% python3 -q
>>> import numpy as np
>>> from numpy import linalg as LA
>>> np.set_printoptions(precision=3, suppress=True, linewidth=100)
>>> m1 = np.loadtxt("case9.csv", delimiter=",")
>>> print(m1)
[[ 0.917 -0.147  0.032  0.033  0.178  0.031 -0.001 -0.14   0.017]
 [-0.147  0.389  0.12  -0.207  0.093 -0.038  0.304 -0.224  0.081]
 [ 0.032  0.12   0.528 -0.19   0.07  -0.165 -0.195  0.032  0.356]
 [ 0.033 -0.207 -0.19   0.677 -0.186 -0.167  0.16   0.063  0.217]
 [ 0.178  0.093  0.07  -0.186  0.458 -0.088  0.226  0.319 -0.088]
 [ 0.031 -0.038 -0.165 -0.167 -0.088  0.9    0.028  0.052  0.147]
 [-0.001  0.304 -0.195  0.16   0.226  0.028  0.69  -0.028  0.074]
 [-0.14  -0.224  0.032  0.063  0.319  0.052 -0.028  0.762  0.042]
 [ 0.017  0.081  0.356  0.217 -0.088  0.147  0.074  0.042  0.681]]
>>> M2 = m1 / np.sqrt((m1 ** 2).mean(axis=1, keepdims=True))
>>> print(M2[2])
[ 0.134  0.494  2.179 -0.783  0.289 -0.68  -0.805  0.13   1.471]
>>> print(LA.norm(M2, axis=1))
[3. 3. 3. 3. 3. 3. 3. 3. 3.]
>>> Uu, sig, Vh = LA.svd(m1)
>>> print(np.argmax(sig[:-1] / (sig[1:] + 1e-6)) + 1)
6
>>> M2 = Uu[:, :6] @ np.diag(sig[:6]) @ Vh[:6]
>>> print(round(LA.norm(m1 - M2, 2), 3), np.round(sig[6], 3))
0.0 0.0
>>> print(round(float(np.abs(m1 - M2).max()), 3))
0.0
>>> print(round(LA.norm(m1 - M2) / LA.norm(m1), 3))
0.0
>>> print(LA.matrix_rank(m1, rtol=0.05))
6
>>> u = np.array([-2, -1, -1, 2, -2])
>>> F = u[np.abs(np.subtract.outer(np.arange(5), np.arange(5)))]
>>> print(F)
[[-2 -1 -1  2 -2]
 [-1 -2 -1 -1  2]
 [-1 -1 -2 -1 -1]
 [ 2 -1 -1 -2 -1]
 [-2  2 -1 -1 -2]]
>>> q, V = LA.qr(F[:, :3])[0], LA.qr(F[:, 3:])[0]
>>> sig = LA.svd(q.T @ V, compute_uv=False)
>>> print(np.degrees(np.arccos(sig.clip(0, 1))))
[ 7.533 58.02 ]
>>> print((sig > 0.9).sum())
1
>>> print(np.round(LA.norm(q @ q.T - V @ V.T, 2), 3))
1.0
>>> print(round(LA.det(F), 3))
36.0
>>> F.inv()
Traceback (most recent call last):
  File "<python-input-24>", line 1, in <module>
    F.inv()
    ^^^^^
AttributeError: 'numpy.ndarray' object has no attribute 'inv'
>>> print(np.allclose(F @ F.T, F.T @ F))
True
>>> print((F + F.T) / 2)
[[-2. -1. -1.  2. -2.]
 [-1. -2. -1. -1.  2.]
 [-1. -1. -2. -1. -1.]
 [ 2. -1. -1. -2. -1.]
 [-2.  2. -1. -1. -2.]]
>>> print(np.sort(np.abs(LA.eigvals(F))))
[0.209 2.541 3.541 4.    4.791]
>>> print(round(np.abs(LA.eigvals(F)).max(), 3))
4.791
>>> M2 = np.array([[0, 3], [2, 3], [2, 1], [0, 1], [1, 3]])
>>> print(np.einsum("ik,kj->ij", F, M2))
[[ -6 -14]
 [ -4  -5]
 [ -7 -12]
 [ -5  -3]
 [  0  -8]]
>>> print(F @ M2)
[[ -6 -14]
 [ -4  -5]
 [ -7 -12]
 [ -5  -3]
 [  0  -8]]
>>> print(np.vstack([F, M2.T]).shape)
(7, 5)
>>> vec = np.array([1, 3, 0, -1, 3])
>>> target = F @ vec
>>> print(target)
[-13   0  -6  -2  -1]
>>> print(np.round(LA.solve(F.T, F[3]), 3) + 0)
[0. 0. 0. 1. 0.]
>>> print(np.round(LA.solve(F, 4 * target), 3) + 0)
[ 4. 12.  0. -4. 12.]
>>> print(LA.solve(F, target + F[:, 2]))
[ 1.  3.  1. -1.  3.]
>>> print(np.round(LA.solve(F, F[:, 1]), 3) + 0)
[0. 1. 0. 0. 0.]
>>> A = np.load("arr.npy")
>>> print(A)
[[  4.   5.  -3.  -4.]
 [ -8. -10.   8.   8.]
 [ -2.  -1.  -3.   0.]
 [ -4.  -6.  10.   6.]]
>>> Uu, sig, Vh = LA.svd(A)
>>> print(sig)
[22.996  5.567  0.423  0.148]
>>> M2 = Uu[:, :2] @ np.diag(sig[:2]) @ Vh[:2]
>>> print(LA.matrix_rank(A, rtol=0.05))
2
>>> print(LA.matrix_rank(M2))
2
